>>> import numpy as np
>>> import numpy.linalg as la
>>> np.set_printoptions(precision=2, suppress=True, linewidth=160)
>>> data = np.loadtxt("w.csv", delimiter=",")
>>> print(data)
[[-0.91 -0.36  1.8  -3.07  1.53]
 [ 1.6  -3.38  0.86  0.82  0.79]
 [ 2.74  0.12 -1.32 -2.25 -1.29]
 [ 2.06  1.94  2.67  0.88  0.29]
 [ 0.91  0.84 -1.76  0.27  3.36]]
>>> M2 = np.array([[2, -7, -5], [-1, 8, 0]])
>>> W2 = np.kron(M2, data)
>>> print(la.matrix_rank(W2))
10
>>> print(W2.shape)
(10, 15)
>>> rng = np.random.default_rng(89902)
>>> z = rng.permutation(5)
>>> print(z)
[4 2 0 3 1]
>>> M2 = data[z][:, z]
>>> print(round(float(np.trace(M2)), 2))
-1.38
>>> print(np.allclose(M2, data))
False
>>> proj = np.triu(np.array([[-7, -6, -2, 6, -6],
...     [4, -3, 7, 0, -2],
...     [4, -8, 8, 7, -1],
...     [-8, -7, 1, -6, 8],
...     [8, -4, -9, 2, 2]]), 1) + np.eye(5)
>>> M2 = proj @ data @ la.inv(proj)
>>> print(np.poly(M2))
[    1.       1.38   -10.21    40.83   -88.09 -1024.  ]
>>> print(round(np.trace(M2), 2), np.round(np.trace(data), 2))
-1.38 -1.38
>>> print(round(la.det(M2), 2))
1024.0
>>> q, V = la.qr(data[:, :4])[0], la.qr(data[:, 4:])[0]
>>> sig = la.svd(q.T @ V, compute_uv=False)
>>> print(np.degrees(np.arccos(sig.clip(0, 1))))
[90.]
>>> print(np.round(la.norm(q @ q.T - V @ V.T, 2), 2))
1.0
>>> print(np.round(data @ data.T, 2) + 0)
[[16.  0.  0.  0.  0.]
 [ 0. 16.  0.  0.  0.]
 [ 0.  0. 16.  0.  0.]
 [ 0.  0.  0. 16.  0.]
 [ 0.  0.  0.  0. 16.]]
>>> print(round(data[:, 2] @ data[:, 3], 2))
0.0
>>> F = np.load("case7.npy")
>>> print(F)
[[ 3.02  0.   -2.    2.  ]
 [ 0.   -0.98  0.   -1.  ]
 [ 0.    2.   -2.98  2.  ]
 [ 3.    0.   -2.    2.02]]
>>> M2 = data / la.norm(data, axis=1, keepdims=True)
>>> C2 = M2 @ M2.T
>>> print(C2[2].round(2) + 0)
[0. 0. 1. 0. 0.]
>>> print(np.degrees(np.arccos(np.clip(C2[2, 1], -1, 1))))
90.0
>>> print(np.argsort(-la.norm(F, axis=0).round(6), kind="stable")[:3])
[0 2 3]
>>> print(la.cond(F) > 100)
True
>>> W0 = np.loadtxt("mat.csv", delimiter=",")
>>> print(W0)
[[ 5.  3. -3.]
 [ 3.  5. -5.]
 [-3. -5.  5.]]
>>> # null space of dimension 1
>>> evals, V = la.eigh(W0)
>>> x0 = np.array([-1, 3, 0])
>>> print(np.abs(W0).sum(axis=1).max(), np.round(np.abs(evals).max(), 2))
13.0 12.42
>>> print(la.eigvalsh(W0[1:, 1:]))
[ 0. 10.]
>>> print((np.sign(V[:, -1].round(6)) == np.sign(V[0, -1].round(6))).astype(int))
[1 1 0]
>>> print(x0 @ W0 @ x0 / (x0 @ x0), round(float(evals[0]), 2), np.round(evals[-1], 2))
3.2 0.0 12.42
>>> print(V * np.abs(evals) @ V.T)
[[ 5.  3. -3.]
 [ 3.  5. -5.]
 [-3. -5.  5.]]
>>> print(x0 @ W0 @ x0)
32.0
>>> M = np.loadtxt("data.csv", delimiter=",")
>>> print(M)
[[0. 0. 1. 1. 0. 0. 0.]
 [0. 0. 1. 0. 0. 0. 1.]
 [1. 1. 0. 0. 0. 0. 1.]
 [1. 0. 0. 0. 1. 1. 0.]
 [0. 0. 0. 1. 0. 0. 0.]
 [0. 0. 0. 1. 0. 0. 0.]
 [0. 1. 1. 0. 0. 0. 0.]]
>>> th = np.radians(60)
>>> Rm = np.eye(7)
>>> Rm[6, 6] = Rm[1, 1] = np.cos(th)
>>> Rm[6, 1], Rm[1, 6] = -np.sin(th), np.sin(th)
>>> print(Rm)
[[ 1.    0.    0.    0.    0.    0.    0.  ]
 [ 0.    0.5   0.    0.    0.    0.    0.87]
 [ 0.    0.    1.    0.    0.    0.    0.  ]
 [ 0.    0.    0.    1.    0.    0.    0.  ]
 [ 0.    0.    0.    0.    1.    0.    0.  ]
 [ 0.    0.    0.    0.    0.    1.    0.  ]
 [ 0.   -0.87  0.    0.    0.    0.    0.5 ]]
>>> M2 = M @ Rm.T
>>> print(np.allclose(la.norm(M, axis=1), la.norm(M2, axis=1)))
True
>>> print(np.allclose(M @ M.T, M2 @ M2.T))
True
>>> print(np.abs(M2 - M).max(axis=0))
[0.   0.87 0.   0.   0.   0.   1.37]
>>> print(round(float(la.det(Rm)), 2), np.trace(Rm))
1.0 6.0
>>> M2 = np.array([[-3, 0], [-5, 5]])
>>> W2 = np.array([[0, 3, 2, 0], [1, 1, 2, 0], [3, 3, 2, 3], [0, 3, 2, 2]])
>>> feats = np.block([[M2, np.array([[-5, -5, 0, -1], [-8, -3, 3, 8]])], [np.zeros((4, 2)), W2]])
>>> print(feats)
[[-3.  0. -5. -5.  0. -1.]
 [-5.  5. -8. -3.  3.  8.]
 [ 0.  0.  0.  3.  2.  0.]
 [ 0.  0.  1.  1.  2.  0.]
 [ 0.  0.  3.  3.  2.  3.]
 [ 0.  0.  0.  3.  2.  2.]]
>>> th = np.radians(45)
>>> Rm = np.eye(6)
>>> Rm[5, 5] = Rm[1, 1] = np.cos(th)
>>> Rm[5, 1], Rm[1, 5] = -np.sin(th), np.sin(th)
>>> print(Rm)
[[ 1.    0.    0.    0.    0.    0.  ]
 [ 0.    0.71  0.    0.    0.    0.71]
 [ 0.    0.    1.    0.    0.    0.  ]
 [ 0.    0.    0.    1.    0.    0.  ]
 [ 0.    0.    0.    0.    1.    0.  ]
 [ 0.   -0.71  0.    0.    0.    0.71]]
>>> M2 = feats @ Rm.T
>>> print(np.allclose(feats @ feats.T, M2 @ M2.T))
True
>>> print(np.allclose(la.norm(feats, axis=1), la.norm(M2, axis=1)))
True
